$ ipython --no-banner

In [1]: import numpy as np

In [2]: import numpy.linalg as la

In [3]: np.set_printoptions(suppress=True, linewidth=200)

In [4]: rd = lambda a: np.round(a, 2) + 0

In [5]: arr = np.array([[3.0, 1.0, 1.0, 1.0, 1.0],
   ...:     [1.0, 3.0, 1.0, 1.0, 1.0],
   ...:     [1.0, 1.0, 3.0, 1.0, 1.0],
   ...:     [1.0, 1.0, 1.0, 3.0, 1.0],
   ...:     [1.0, 1.0, 1.0, 1.0, 3.0]])

In [6]: evals, V = la.eig(arr)

In [7]: rd(np.sort(la.eigvals(la.inv(arr))))
Out[7]: array([0.14, 0.5 , 0.5 , 0.5 , 0.5 ])

In [8]: rd(evals)
Out[8]: array([2., 7., 2., 2., 2.])

In [9]: rd(arr @ V[:, 0] - evals[0] * V[:, 0])
Out[9]: array([0., 0., 0., 0., 0.])

In [10]: rd(np.sort(la.eigvals(arr.T)))
Out[10]: array([2., 2., 2., 2., 7.])

In [11]: out = la.invert(arr)
AttributeError: module 'numpy.linalg' has no attribute 'invert'


In [12]: out = la.inv(arr)

In [13]: np.allclose(out, arr.T)
Out[13]: False

In [14]: rd(out)
Out[14]: 
array([[ 0.43, -0.07, -0.07, -0.07, -0.07],
       [-0.07,  0.43, -0.07, -0.07, -0.07],
       [-0.07, -0.07,  0.43, -0.07, -0.07],
       [-0.07, -0.07, -0.07,  0.43, -0.07],
       [-0.07, -0.07, -0.07, -0.07,  0.43]])

In [15]: rd(arr @ out)
Out[15]: 
array([[1., 0., 0., 0., 0.],
       [0., 1., 0., 0., 0.],
       [0., 0., 1., 0., 0.],
       [0., 0., 0., 1., 0.],
       [0., 0., 0., 0., 1.]])

In [16]: rd(la.cond(arr))
Out[16]: np.float64(3.5)

In [17]: rd(la.det(arr) * out)
Out[17]: 
array([[48., -8., -8., -8., -8.],
       [-8., 48., -8., -8., -8.],
       [-8., -8., 48., -8., -8.],
       [-8., -8., -8., 48., -8.],
       [-8., -8., -8., -8., 48.]])

In [18]: evals, V = la.eig(out)

In [19]: rd(np.sort(la.eigvals(la.inv(out))))
Out[19]: array([2., 2., 2., 2., 7.])

In [20]: rd(evals)
Out[20]: array([0.5 , 0.14, 0.5 , 0.5 , 0.5 ])

In [21]: rd(np.sort(la.eigvals(out @ out)))
Out[21]: array([0.02, 0.25, 0.25, 0.25, 0.25])

In [22]: out = arr / la.norm(arr, axis=1, keepdims=True)

In [23]: cov = out @ out.T

In [24]: (np.abs(cov) > 0.9).astype(int)
Out[24]: 
array([[1, 0, 0, 0, 0],
       [0, 1, 0, 0, 0],
       [0, 0, 1, 0, 0],
       [0, 0, 0, 1, 0],
       [0, 0, 0, 0, 1]])

In [25]: rd(np.degrees(np.arccos(np.clip(cov[1, 4], -1, 1))))
Out[25]: np.float64(46.19)

In [26]: rd(cov[1])
Out[26]: array([0.69, 1.  , 0.69, 0.69, 0.69])

In [27]: (cov - 2 * np.eye(5)).round(6).argmax(axis=1)
Out[27]: array([1, 0, 0, 0, 0])

In [28]: np.argwhere(np.triu(np.abs(cov) > 0.95, 1))
Out[28]: array([], shape=(0, 2), dtype=int64)

In [29]: F = np.load("block11.npy")

In [30]: F
Out[30]: 
array([[ 4,  0,  2,  5, -2, -5,  3,  3, -2, -2, -2],
       [-2,  4,  0,  2,  5, -2, -5,  3,  3, -2, -2],
       [-2, -2,  4,  0,  2,  5, -2, -5,  3,  3, -2],
       [-2, -2, -2,  4,  0,  2,  5, -2, -5,  3,  3],
       [ 3, -2, -2, -2,  4,  0,  2,  5, -2, -5,  3],
       [ 3,  3, -2, -2, -2,  4,  0,  2,  5, -2, -5],
       [-5,  3,  3, -2, -2, -2,  4,  0,  2,  5, -2],
       [-2, -5,  3,  3, -2, -2, -2,  4,  0,  2,  5],
       [ 5, -2, -5,  3,  3, -2, -2, -2,  4,  0,  2],
       [ 2,  5, -2, -5,  3,  3, -2, -2, -2,  4,  0],
       [ 0,  2,  5, -2, -5,  3,  3, -2, -2, -2,  4]])

In [31]: out = F[0, 0] * F[1:] - np.outer(F[1:, 0], F[0])

In [32]: out
Out[32]: 
array([[  0,  16,   4,  18,  16, -18, -14,  18,   8, -12, -12],
       [  0,  -8,  20,  10,   4,  10,  -2, -14,   8,   8, -12],
       [  0,  -8,  -4,  26,  -4,  -2,  26,  -2, -24,   8,   8],
       [  0,  -8, -14, -23,  22,  15,  -1,  11,  -2, -14,  18],
       [  0,  12, -14, -23,  -2,  31,  -9,  -1,  26,  -2, -14],
       [  0,  12,  22,  17, -18, -33,  31,  15,  -2,  10, -18],
       [  0, -20,  16,  22, -12, -18,  -2,  22,  -4,   4,  16],
       [  0,  -8, -30, -13,  22,  17, -23, -23,  26,  10,  18],
       [  0,  20, -12, -30,  16,  22, -14, -14,  -4,  20,   4],
       [  0,   8,  20,  -8, -20,  12,  12,  -8,  -8,  -8,  16]])

In [33]: F[:, 0] / F[0, 0]
Out[33]: array([ 1.  , -0.5 , -0.5 , -0.5 ,  0.75,  0.75, -1.25, -0.5 ,  1.25,  0.5 ,  0.  ])

In [34]: rd(la.norm(out, axis=0))
Out[34]: array([ 0.  , 40.79, 54.85, 63.75, 48.83, 62.8 , 52.84, 46.3 , 46.48, 33.94, 45.25])

In [35]: rd(la.norm(out, 2))
Out[35]: np.float64(113.06)

In [36]: out[2] @ out[7]
Out[36]: np.int64(-1228)

In [37]: rd(la.norm(out[2] - out[7]))
Out[37]: np.float64(93.17)

In [38]: la.norm(out, axis=1).argmax()
Out[38]: np.int64(7)

In [39]: rd(la.norm(out, "nuc"))
Out[39]: np.float64(422.71)

In [40]: rd(la.norm(out[2], 1)), rd(la.norm(out[2], np.inf))
Out[40]: (np.float64(112.0), np.float64(26.0))

In [41]: rd(la.norm(out) ** 2 / la.norm(out, 2) ** 2)
Out[41]: np.float64(1.98)

In [42]: np.fft.fft(arr[0])
Out[42]: array([7.+0.j, 2.+0.j, 2.+0.j, 2.+0.j, 2.+0.j])

In [43]: arr @ np.ones(5)
Out[43]: array([7., 7., 7., 7., 7.])

In [44]: (arr @ arr)[0]
Out[44]: array([13.,  9.,  9.,  9.,  9.])

In [45]: arr @ (-1.0) ** np.arange(5)
Out[45]: array([ 3., -1.,  3., -1.,  3.])
